$ python3 -q
>>> import numpy as np
>>> np.set_printoptions(precision=2, suppress=True, linewidth=160, legacy="1.25")
>>> data = np.loadtxt("arr.csv", delimiter=",")
>>> data.round(2) + 0
array([[-0.07,  0.06,  0.41, -0.3 ,  0.03,  0.08, -0.56],
       [-0.17, -0.3 , -0.2 ,  0.21,  0.29,  0.12,  0.1 ],
       [ 0.  , -0.61, -0.27, -0.3 ,  0.03,  0.29, -0.25],
       [ 0.02,  0.36, -0.37, -0.37,  0.42,  0.41,  0.03],
       [ 0.  ,  0.36, -0.5 , -0.16, -0.39, -0.1 , -0.38],
       [-0.27, -0.03, -0.02, -0.25,  0.54, -0.65, -0.16],
       [ 0.05,  0.26,  0.17,  0.39,  0.25,  0.23, -0.5 ],
       [ 0.  , -0.39, -0.27,  0.12, -0.2 , -0.14, -0.34],
       [-0.42, -0.13,  0.37, -0.06, -0.19,  0.23, -0.11],
       [ 0.57, -0.11,  0.21, -0.34,  0.01,  0.17,  0.07],
       [ 0.05,  0.04,  0.14, -0.41, -0.29, -0.29,  0.08],
       [ 0.42,  0.01, -0.09,  0.3 , -0.05, -0.18, -0.21],
       [ 0.47, -0.16,  0.12,  0.  ,  0.27, -0.16, -0.11]])
>>> vec = np.array([4, 0, -5, -5, -4, -2, -2])
>>> rhs = data @ vec
>>> coef, lr = np.zeros(7), 1 / np.linalg.norm(data, 2) ** 2
>>> for i in range(12):
...     coef -= lr * data.T @ (data @ coef - rhs)
...     if i % 2 == 0: print(i, round(np.linalg.norm(data @ coef - rhs), 2))
... 
0 0.0
2 0.0
4 0.0
6 0.0
8 0.0
10 0.0
>>> round(float(np.linalg.cond(data)), 2)
1.0
>>> coef.round(2) + 0
array([ 4.,  0., -5., -5., -4., -2., -2.])
>>> M = np.load("out19.npy")
>>> M
array([[ 3,  3,  4, -4, -5,  4,  2, -4, -4,  0, -2, -2, -2],
       [-2, -2,  0,  2, -1,  0, -4, -3,  3, -3,  1,  0,  5],
       [ 2,  1,  5,  0,  0, -4, -4, -3, -4, -3, -4,  3,  0],
       [-5, -2,  4,  2, -1, -3,  3,  0, -1, -1,  1,  3, -1],
       [ 0,  5,  4, -5,  5,  0,  1, -4,  3,  5,  1, -3, -5],
       [-3,  3,  5,  1,  5,  5,  2, -1,  5,  0, -4, -4,  5],
       [-5,  0, -3,  5, -5,  3,  2,  4,  2, -4, -2, -1,  1],
       [ 2,  4,  2, -2,  3,  1, -5,  5,  2, -3, -5,  0, -4],
       [ 3,  1,  4,  0,  5, -3, -2,  2, -1, -5,  1,  0, -1],
       [-3,  3,  5,  1,  5,  5,  2, -1,  5,  0, -4, -4,  5],
       [ 2,  2,  3, -2,  4,  0, -2, -1,  4, -5,  1,  5,  1],
       [ 0,  0, -2,  1,  3, -5,  0,  3,  0,  4,  0, -3, -4],
       [ 4,  5,  1,  2,  0,  3,  4,  1, -2,  5,  3,  2,  0],
       [-3, -2, -4, -1,  0,  2,  0, -4, -2, -5,  5,  3, -3]])
>>> # rows 5 and 9 are equal
>>> u = np.array([6, 3, 5])
>>> np.cross(M[13, :3], M[8, :3])
array([-4,  0,  3])
